In [1]: import numpy as np

In [2]: np.set_printoptions(precision=3, suppress=True, linewidth=120)

In [3]: tidy = lambda a: np.round(a, 3) + 0

In [4]: E = np.loadtxt("test6.csv", delimiter=",")

In [5]: print(tidy(E))
[[ 0.303 -0.152  0.433 -0.022]
 [-0.152  0.076 -0.217  0.011]
 [ 0.433 -0.217  0.619 -0.031]
 [-0.022  0.011 -0.031  0.002]]

In [6]: # rows and columns are dependent

In [7]: U, sig, VT = np.linalg.svd(E)

In [8]: vecs = VT[:(sig > 1e-8).sum()]

In [9]: rng = np.random.default_rng(9803)

In [10]: x = E[1] + -2 * E[2] + rng.integers(2) * np.eye(4)[0]

In [11]: tidy(x)
Out[11]: array([-1.019,  0.509, -1.455,  0.073])

In [12]: tidy(np.linalg.norm(x - vecs.T @ vecs @ x))
Out[12]: np.float64(0.0)

In [13]: tidy(vecs.T @ vecs)
Out[13]: 
array([[ 0.303, -0.152,  0.433, -0.022],
       [-0.152,  0.076, -0.217,  0.011],
       [ 0.433, -0.217,  0.619, -0.031],
       [-0.022,  0.011, -0.031,  0.002]])

In [14]: np.linalg.matrix_rank(np.vstack([E, x]))
Out[14]: np.int64(1)

In [15]: U, sig, VT = np.linalg.svd(E, full_matrices=False)

In [16]: (sig > 1e-8).sum()
Out[16]: np.int64(1)

In [17]: np.cumsum(sig ** 2) / np.sum(sig ** 2)
Out[17]: array([1., 1., 1., 1.])

In [18]: tidy(VT @ VT.T)
Out[18]: 
array([[1., 0., 0., 0.],
       [0., 1., 0., 0.],
       [0., 0., 1., 0.],
       [0., 0., 0., 1.]])

In [19]: mat = rng.normal(size=(13, 3))

In [20]: mat = 10 * mat / np.linalg.norm(mat, axis=1, keepdims=True)

In [21]: tidy(mat)
Out[21]: 
array([[ 1.063,  0.507,  9.93 ],
       [ 5.803,  1.734, -7.957],
       [-2.803,  8.685,  4.088],
       [-2.19 , -7.099,  6.694],
       [ 8.205,  5.478, -1.638],
       [ 8.003,  4.479,  3.988],
       [-1.711,  8.874,  4.28 ],
       [-5.883,  4.335,  6.826],
       [-9.314,  0.851,  3.539],
       [-6.176, -3.524, -7.031],
       [-3.287, -9.435, -0.411],
       [-4.722,  8.771,  0.877],
       [-2.959, -8.075, -5.103]])

In [22]: W2 = mat[[8, 12]].astype(float)

In [23]: for _ in range(3):
    ...:     z = np.linalg.norm(mat[:, None] - W2, axis=-1).argmin(axis=1)
    ...:     W2 = np.array([mat[z == j].mean(axis=0) for j in range(2)])
    ...: 

In [24]: z
Out[24]: array([0, 1, 0, 0, 1, 0, 0, 0, 0, 1, 1, 0, 1])

In [25]: tidy(W2)
Out[25]: 
array([[-2.195,  3.675,  5.028],
       [ 0.317, -2.765, -4.428]])

In [26]: np.bincount(z)
Out[26]: array([8, 5])

In [27]: Xs = mat - mat.mean(axis=0)

In [28]: U, sig, VT = np.linalg.svd(Xs, full_matrices=False)

In [29]: print(np.searchsorted(np.cumsum(sig ** 2) / (sig ** 2).sum(), 0.9) + 1)
3

In [30]: tidy(sig ** 2 / (sig ** 2).sum())
Out[30]: array([0.472, 0.333, 0.196])

In [31]: (np.sign(U[:, 0]) == np.sign(U[0, 0])).astype(int)
Out[31]: array([1, 0, 1, 0, 1, 1, 1, 1, 0, 0, 0, 1, 0])

In [32]: tidy(Xs.mean(axis=0))
Out[32]: array([0., 0., 0.])

In [33]: hat = mat @ np.linalg.solve(mat.T @ mat, mat.T)

In [34]: np.linalg.matrix_rank(np.eye(13) - hat)
Out[34]: np.int64(10)

In [35]: np.allclose(hat @ hat, hat)
Out[35]: True

In [36]: G = np.cov(mat, rowvar=False)

In [37]: np.argsort(-mat.std(axis=0).round(6), kind="stable")
Out[37]: array([1, 2, 0])

In [38]: tidy(np.linalg.eigvalsh(G)[::-1])
Out[38]: array([48.617, 34.263, 20.166])

In [39]: tidy(np.corrcoef(mat[:, 1], mat[:, 0])[0, 1])
Out[39]: np.float64(0.207)

In [40]: tidy(np.polyfit(mat[:, 1], mat[:, 0], 1))
Out[40]: array([ 0.176, -1.439])

In [41]: hat = np.triu(np.array([[3, 3, 3, -2], [3, -1, -2, -2], [-2, -3, 3, -1], [-1, -1, 2, 3]]), 1) + np.eye(4)

In [42]: other = hat @ E @ np.linalg.inv(hat)

In [43]: tidy(np.linalg.det(other))
Out[43]: np.float64(0.0)

In [44]: W0 = np.load("block18.npy")

In [45]: W0
Out[45]: 
array([[-0.153,  0.1  ,  0.6  ],
       [-2.625,  1.4  ,  0.6  ],
       [-3.005,  1.5  , -0.1  ],
       [ 0.151, -0.1  , -0.9  ],
       [ 2.731, -1.4  , -2.2  ],
       [ 0.412, -0.2  ,  0.   ],
       [-0.294,  0.2  , -1.3  ],
       [-0.956,  0.5  , -1.1  ],
       [ 2.556, -1.3  , -0.8  ],
       [ 0.055,  0.   , -0.5  ],
       [ 0.179, -0.1  ,  1.1  ],
       [ 2.142, -1.1  ,  0.3  ],
       [-1.387,  0.7  , -1.1  ],
       [ 1.224, -0.6  , -0.3  ],
       [-4.514,  2.2  , -1.8  ],
       [ 0.626, -0.3  ,  0.6  ],
       [-1.818,  0.9  ,  0.2  ],
       [-1.794,  0.8  ,  0.3  ],
       [ 2.917, -1.4  , -0.8  ],
       [ 0.296, -0.1  , -0.2  ],
       [-3.193,  1.6  , -0.8  ],
       [-2.711,  1.4  , -0.9  ],
       [ 3.167, -1.6  ,  0.1  ],
       [-0.755,  0.4  , -1.1  ],
       [ 0.597, -0.3  , -0.5  ]])

In [46]: Xs = W0 - W0.mean(axis=0)

In [47]: vecs = np.linalg.svd(Xs)[2][:2]

In [48]: other = Xs - Xs @ vecs.T @ vecs

In [49]: tidy(np.cov(Xs @ vecs.T, rowvar=False))
Out[49]: 
array([[5.318, 0.   ],
       [0.   , 0.648]])

In [50]: print(tidy(other.std(axis=0)))
[0.015 0.03  0.   ]

In [51]: tidy(np.linalg.norm(other) / np.linalg.norm(Xs))
Out[51]: np.float64(0.014)
